$ python3 -q
>>> import numpy as np
>>> np.set_printoptions(precision=3, suppress=True, linewidth=160)
>>> F = np.load("layer15.npy")
>>> F
array([[0, 1, 1],
       [1, 0, 0],
       [1, 0, 0]])
>>> w, V = np.linalg.eigh(F)
>>> print(w)
[-1.414  0.     1.414]
>>> print(np.abs(V[:, -1]).round(6).argmax())
0
>>> (w > 1e-8).sum(), (w < -1e-8).sum()
(np.int64(1), np.int64(1))
>>> np.unique(w.round(6) + 0, return_counts=True)[1]
array([1, 1, 1])
>>> np.linalg.eigvalsh(F @ F)
array([0., 2., 2.])
>>> data = np.loadtxt("x.csv", delimiter=",")
>>> data
array([[0., 1., 0.],
       [0., 1., 0.],
       [0., 0., 0.]])
>>> Uu, sigma, Vh = np.linalg.svd(data, full_matrices=False)
>>> np.abs(Vh[0])
array([0., 1., 0.])
>>> Vh @ Vh.T
array([[1., 0., 0.],
       [0., 1., 0.],
       [0., 0., 1.]])
>>> sigma
array([1.414, 0.   , 0.   ])
>>> np.allclose(Uu * sigma @ Vh, data)
True
>>> np.abs(Uu[:, 0]).round(6).argmax()
np.int64(0)
>>> Uu.shape, sigma.shape, Vh.shape
((3, 3), (3,), (3, 3))
>>> np.round(Uu.T @ Uu, 3) + 0
array([[1., 0., 0.],
       [0., 1., 0.],
       [0., 0., 1.]])
>>> np.round(np.sqrt((sigma ** 2).sum()), 3), round(np.linalg.norm(data), 3)
(np.float64(1.414), np.float64(1.414))
>>> print(data.shape)
(3, 3)
>>> np.unravel_index(np.abs(data).argmax(), data.shape)
(np.int64(0), np.int64(1))
>>> print(data.sum(axis=0))
[0. 2. 0.]
>>> round(np.linalg.norm(data), 3)
np.float64(1.414)
>>> np.linalg.matrix_rank(data)
np.int64(1)
>>> np.unique(data.round(6), axis=0).shape
(2, 3)
>>> round(float(np.trace(np.linalg.pinv(data) @ data)), 3)
1.0
>>> np.allclose(data[:-1].T @ np.linalg.lstsq(data[:-1].T, data[-1])[0], data[-1])
True
>>> feats = np.load("run3.npy")
>>> feats
array([[-2, -2, -2],
       [-2, -4, -4],
       [-2, -4, -6]])
>>> w, V = np.linalg.eigh(feats)
>>> np.linalg.eigvalsh(feats @ feats)
array([  0.379,   1.654, 101.966])
